% python3 -q
>>> import numpy as np
>>> np.set_printoptions(precision=1, suppress=True, linewidth=100, floatmode="fixed")
>>> def tidy(a):
...     return np.round(a, 1) + 0
... 
>>> data = np.load("dump.npy")
>>> data
array([[3.0, 2.0, 2.0, 2.0, 2.0],
       [2.0, 3.0, 2.0, 2.0, 2.0],
       [2.0, 2.0, 3.0, 2.0, 2.0],
       [2.0, 2.0, 2.0, 3.0, 2.0],
       [2.0, 2.0, 2.0, 2.0, 3.0]])
>>> # symmetric
>>> left, sv, vt = np.linalg.svd(data)
>>> tidy(sv)
array([11.0,  1.0,  1.0,  1.0,  1.0])
>>> other = left[:, :1] @ np.diag(sv[:1]) @ vt[:1]
>>> np.linalg.matrix_rank(data, rtol=0.05)
np.int64(5)
>>> tidy(np.linalg.norm(data - other) / np.linalg.norm(data))
np.float64(0.2)
>>> np.linalg.matrix_rank(other)
np.int64(1)
>>> tidy(np.linalg.norm(data - other, 2)), tidy(sv[1])
(np.float64(1.0), np.float64(1.0))
>>> x = np.ones(5)
>>> for _ in range(7):
...     x = data @ x
...     x /= np.linalg.norm(x)
...     print(round(x @ data @ x, 1))
... 
11.0
11.0
11.0
11.0
11.0
11.0
11.0
>>> tidy(np.linalg.eigvalsh(data)[-1])
np.float64(11.0)
>>> tidy(x)
array([0.4, 0.4, 0.4, 0.4, 0.4])
>>> other = np.linalg.inv(data)
>>> tidy(np.linalg.slogdet(data)[0])
np.float64(1.0)
>>> np.allclose(other, data.T)
False
>>> tidy(data @ other)
array([[1.0, 0.0, 0.0, 0.0, 0.0],
       [0.0, 1.0, 0.0, 0.0, 0.0],
       [0.0, 0.0, 1.0, 0.0, 0.0],
       [0.0, 0.0, 0.0, 1.0, 0.0],
       [0.0, 0.0, 0.0, 0.0, 1.0]])
>>> tidy(np.linalg.inv(other))
array([[3.0, 2.0, 2.0, 2.0, 2.0],
       [2.0, 3.0, 2.0, 2.0, 2.0],
       [2.0, 2.0, 3.0, 2.0, 2.0],
       [2.0, 2.0, 2.0, 3.0, 2.0],
       [2.0, 2.0, 2.0, 2.0, 3.0]])
>>> (np.abs(other) > 1e-9).astype(int)
array([[1, 1, 1, 1, 1],
       [1, 1, 1, 1, 1],
       [1, 1, 1, 1, 1],
       [1, 1, 1, 1, 1],
       [1, 1, 1, 1, 1]])
>>> E = np.load("mat.npy")
>>> E
array([[ 0.4, -0.9,  1.2, -2.2, -0.8, -0.8, -0.1,  1.8],
       [ 0.1, -1.2,  0.9, -1.6, -1.1, -1.0, -0.2,  2.2],
       [ 0.1, -0.9,  1.3, -2.4, -0.6, -1.2, -0.1,  2.4],
       [ 0.1, -0.8,  0.8, -2.1, -1.2, -1.1,  0.2,  2.0],
       [-0.1, -0.7,  1.6, -1.7, -1.2, -1.2,  0.5,  2.0],
       [ 0.1, -1.0,  1.7, -2.2, -0.8, -1.3,  0.1,  1.8],
       [-0.1, -1.1,  1.0, -1.9, -0.7, -1.4,  0.1,  2.3],
       [ 0.1, -0.7,  0.9, -2.0, -1.4, -1.2, -0.5,  2.1],
       [ 0.3, -0.8,  1.4, -1.9, -0.7, -0.7,  0.3,  2.0],
       [ 0.4, -1.0,  1.6, -2.4, -1.3, -1.0,  0.2,  2.0],
       [ 0.5, -0.8,  0.7, -2.1, -0.7, -1.5,  0.2,  2.0],
       [-0.2, -0.8,  1.0, -2.3, -0.6, -0.5, -0.2,  1.8],
       [ 0.1, -1.3,  1.1, -1.9, -1.2, -1.2, -0.4,  1.7],
       [-0.2, -1.4,  0.7, -1.6, -0.7, -1.1,  0.5,  1.9],
       [ 0.0, -0.9,  1.4, -2.5, -1.6, -0.9, -0.6,  2.0],
       [-0.3, -1.0,  0.7, -1.9, -0.9, -1.2, -0.1,  2.2],
       [ 0.0, -1.4,  1.5, -2.5, -1.1, -0.7, -0.5,  2.3],
       [ 0.2, -0.5,  1.5, -2.0, -1.0, -0.7, -0.3,  2.0],
       [ 0.1, -0.7,  0.9, -1.9, -0.7, -1.1,  0.3,  1.6],
       [ 0.1, -0.4,  1.4, -1.6, -0.6, -0.9, -0.1,  2.2],
       [ 1.1,  0.0,  1.8, -1.0, -0.3, -2.1,  1.7, -1.4],
       [ 0.8,  0.3,  0.9, -1.1, -0.1, -2.3,  1.6, -1.0],
       [ 1.1,  0.5,  1.1, -0.8, -0.3, -1.4,  2.0, -0.7],
       [ 1.2, -0.4,  1.4, -1.1, -0.3, -2.0,  2.2, -0.8],
       [ 1.4,  0.0,  1.1, -1.6, -0.2, -2.0,  1.5, -0.8],
       [ 1.0,  0.1,  0.7, -1.0,  0.1, -1.8,  1.7, -0.9],
       [ 1.0,  0.1,  1.0, -0.8,  0.6, -2.0,  1.1, -0.8],
       [ 1.1, -0.2,  0.5, -1.3,  0.5, -1.9,  2.5, -1.2],
       [ 0.5, -0.4,  0.5, -0.7, -0.3, -2.1,  2.4, -0.9],
       [ 1.0,  0.0,  1.1, -0.6, -0.4, -1.9,  1.7, -0.8],
       [ 0.2, -0.4,  0.8, -0.4,  0.3, -2.0,  1.7, -0.9],
       [ 0.9,  0.0,  1.0, -1.4,  0.2, -2.6,  1.8, -0.8],
       [ 0.5,  0.0,  0.4, -1.1, -0.1, -2.0,  2.3, -1.0],
       [ 1.5, -0.3,  0.9, -1.0, -0.1, -2.0,  2.0, -1.0],
       [ 0.8,  0.0,  1.4, -1.0, -0.1, -1.5,  1.5, -1.5],
       [ 0.3,  0.0,  1.0, -0.6, -0.2, -1.9,  1.8, -1.1],
       [ 0.8, -0.6,  0.7, -1.5,  0.1, -2.3,  2.0, -1.5],
       [ 1.1,  0.4,  1.1, -1.2,  0.2, -1.9,  1.7, -1.2],
       [ 1.0,  0.1,  1.0, -0.9, -0.5, -2.0,  1.7, -0.9],
       [ 0.7, -0.2,  0.9, -0.6, -0.2, -1.8,  2.4, -0.5]])
>>> Ac = E - E.mean(axis=0)
>>> left, sv, vt = np.linalg.svd(Ac, full_matrices=False)
>>> np.abs(vt[0]).argmax()
np.int64(7)
>>> np.searchsorted(np.cumsum(sv ** 2) / (sv ** 2).sum(), 0.9) + 1
np.int64(2)
>>> tidy(sv)
array([13.1,  2.6,  2.0,  1.9,  1.7,  1.5,  1.4,  1.2])
>>> tidy((sv ** 2).sum() ** 2 / (sv ** 4).sum())
np.float64(1.3)
